% ipython --no-banner

In [1]: import numpy as np

In [2]: from numpy import linalg as LA

In [3]: np.set_printoptions(precision=4, suppress=True, linewidth=120, sign=" ")

In [4]: def rnd(a):
   ...:     return np.round(a, 4) + 0
   ...: 

In [5]: data = np.loadtxt("data.csv", delimiter=",")

In [6]: data
Out[6]: 
array([[ 0.,  0.,  0.,  0.,  0.,  0., -3.,  0.,  0.,  0.,  0.],
       [ 0.,  0.,  0.,  0.,  0.,  0.,  0.,  0.,  1.,  0.,  0.],
       [ 0.,  0.,  0.,  0.,  1.,  0.,  0.,  0.,  0.,  0.,  0.],
       [ 0.,  0.,  0.,  0.,  0.,  0.,  0.,  0.,  0.,  0.,  0.],
       [ 0.,  0.,  0., -1.,  0.,  0.,  0.,  0.,  0.,  0.,  0.],
       [ 0.,  0.,  0.,  0.,  0., -1.,  0.,  0.,  0.,  0.,  0.],
       [ 0.,  0.,  0.,  0.,  0.,  0.,  0.,  0.,  0., -3.,  0.],
       [ 0.,  0.,  3.,  0.,  0.,  0.,  0.,  0.,  0.,  0.,  0.],
       [ 0.,  0.,  0.,  0.,  0.,  0.,  0.,  2.,  0.,  0.,  0.],
       [ 0.,  2.,  0.,  0.,  0.,  0.,  0.,  0.,  0.,  0.,  0.],
       [ 0.,  0.,  0.,  0.,  0.,  0.,  0.,  0.,  0.,  0.,  2.]])

In [7]: # looks like rank 10

In [8]: x0 = np.array([-1, -1, -1, -1, 1, 3, 3, 3, 0, -2, 1])

In [9]: a = np.maximum(data @ x0, 0)

In [10]: a
Out[10]: array([ 0.,  0.,  1.,  0.,  1.,  0.,  6.,  0.,  6.,  0.,  2.])

In [11]: rnd(np.tanh(data @ x0))
Out[11]: array([-1.    ,  0.    ,  0.7616,  0.    ,  0.7616, -0.9951,  1.    , -0.9951,  1.    , -0.964 ,  0.964 ])

In [12]: np.maximum(data @ (3 * x0), 0)
Out[12]: array([  0.,   0.,   3.,   0.,   3.,   0.,  18.,   0.,  18.,   0.,   6.])

In [13]: data * (a > 1e-9)[:, None]
Out[13]: 
array([[ 0.,  0.,  0.,  0.,  0.,  0., -0.,  0.,  0.,  0.,  0.],
       [ 0.,  0.,  0.,  0.,  0.,  0.,  0.,  0.,  0.,  0.,  0.],
       [ 0.,  0.,  0.,  0.,  1.,  0.,  0.,  0.,  0.,  0.,  0.],
       [ 0.,  0.,  0.,  0.,  0.,  0.,  0.,  0.,  0.,  0.,  0.],
       [ 0.,  0.,  0., -1.,  0.,  0.,  0.,  0.,  0.,  0.,  0.],
       [ 0.,  0.,  0.,  0.,  0., -0.,  0.,  0.,  0.,  0.,  0.],
       [ 0.,  0.,  0.,  0.,  0.,  0.,  0.,  0.,  0., -3.,  0.],
       [ 0.,  0.,  0.,  0.,  0.,  0.,  0.,  0.,  0.,  0.,  0.],
       [ 0.,  0.,  0.,  0.,  0.,  0.,  0.,  2.,  0.,  0.,  0.],
       [ 0.,  0.,  0.,  0.,  0.,  0.,  0.,  0.,  0.,  0.,  0.],
       [ 0.,  0.,  0.,  0.,  0.,  0.,  0.,  0.,  0.,  0.,  2.]])

In [14]: M = np.load("layer7.npy")

In [15]: M
Out[15]: 
array([[ 1,  2,  6, 11, -1],
       [-1,  0, -2,  2, -1],
       [-1, 10,  3,  0, -7],
       [-3,  5,  4,  5, -2],
       [ 5,  6, 13,  8,  3],
       [ 1,  5, -3, -3, -6],
       [ 2,  4,  3,  1,  2],
       [ 2,  5, -1, -5, -5],
       [-1, 10,  3,  0, -7],
       [ 4, -3,  2,  6,  1],
       [-1,  0, -2,  2, -1],
       [ 7,  2,  3, -1, -3],
       [ 2,  4,  3,  1,  2],
       [-1, 10,  3,  0, -7],
       [ 2,  5, -1, -5, -5],
       [ 0,  0,  0,  0,  0],
       [ 1,  5, -3, -3, -6],
       [ 4, -3,  2,  6,  1],
       [ 3,  4,  5, -1,  3],
       [ 0,  0,  0,  0,  0],
       [ 2,  5, -1, -5, -5],
       [ 0,  9,  9,  4,  1],
       [ 5,  9,  4, -6, -2],
       [ 5, -3,  4,  4,  2],
       [ 2,  4,  3,  1,  2],
       [ 3,  4,  5, -1,  3],
       [ 2,  5, -1, -5, -5],
       [ 0,  0,  0,  0,  0]])

In [16]: # row 8 repeats row 2

In [17]: Ac = M - M.mean(axis=0)

In [18]: vecs = LA.svd(Ac)[2][:4]

In [19]: A2 = Ac - Ac @ vecs.T @ vecs

In [20]: print(LA.norm(A2, axis=1).round(6).argmax())
6

In [21]: rnd((Ac @ vecs.T).std(axis=0))
Out[21]: array([ 5.5394,  4.1637,  2.9384,  1.8479])

In [22]: rnd(np.diag(vecs.T @ vecs))
Out[22]: array([ 0.8555,  0.7457,  0.6218,  0.8723,  0.9047])

In [23]: rnd(A2.std(axis=0))
Out[23]: array([ 0.2312,  0.3066,  0.3739,  0.2173,  0.1877])

In [24]: Ac = (M - M.mean(axis=0)) / M.std(axis=0)

In [25]: rnd(Ac.std(axis=0))
Out[25]: array([ 1.,  1.,  1.,  1.,  1.])

In [26]: np.argwhere(np.abs(Ac) > 2)
Out[26]: 
array([[  0,   3],
       [  3,   0],
       [  4,   2],
       [ 11,   0]])

In [27]: coef = LA.lstsq(np.delete(Ac, 1, axis=1), Ac[:, 1])[0]

In [28]: np.abs(coef).argmax()
Out[28]: np.int64(1)

In [29]: rnd(1 - np.var(Ac[:, 1] - np.delete(Ac, 1, axis=1) @ coef))
Out[29]: np.float64(0.905)

In [30]: rnd(coef)
Out[30]: array([-0.3966,  1.0474, -0.7008, -0.5364])

In [31]: theta = np.radians(120)

In [32]: Rm = np.eye(5)

In [33]: Rm[3, 3] = Rm[0, 0] = np.cos(theta)

In [34]: Rm[3, 0], Rm[0, 3] = -np.sin(theta), np.sin(theta)

In [35]: rnd(Rm)
Out[35]: 
array([[-0.5  ,  0.   ,  0.   ,  0.866,  0.   ],
       [ 0.   ,  1.   ,  0.   ,  0.   ,  0.   ],
       [ 0.   ,  0.   ,  1.   ,  0.   ,  0.   ],
       [-0.866,  0.   ,  0.   , -0.5  ,  0.   ],
       [ 0.   ,  0.   ,  0.   ,  0.   ,  1.   ]])

In [36]: A2 = M @ Rm.T

In [37]: print(rnd(np.abs(A2 - M).max(axis=0)))
[ 12.6962   0.       0.      17.366    0.    ]

In [38]: np.allclose(M @ M.T, A2 @ A2.T)
Out[38]: True

In [39]: rnd(LA.svd(M, compute_uv=False)), rnd(LA.svd(A2, compute_uv=False))
Out[39]: 
(array([ 33.4792,  29.0144,  15.6156,  11.654 ,   4.0802]),
 array([ 33.4792,  29.0144,  15.6156,  11.654 ,   4.0802]))
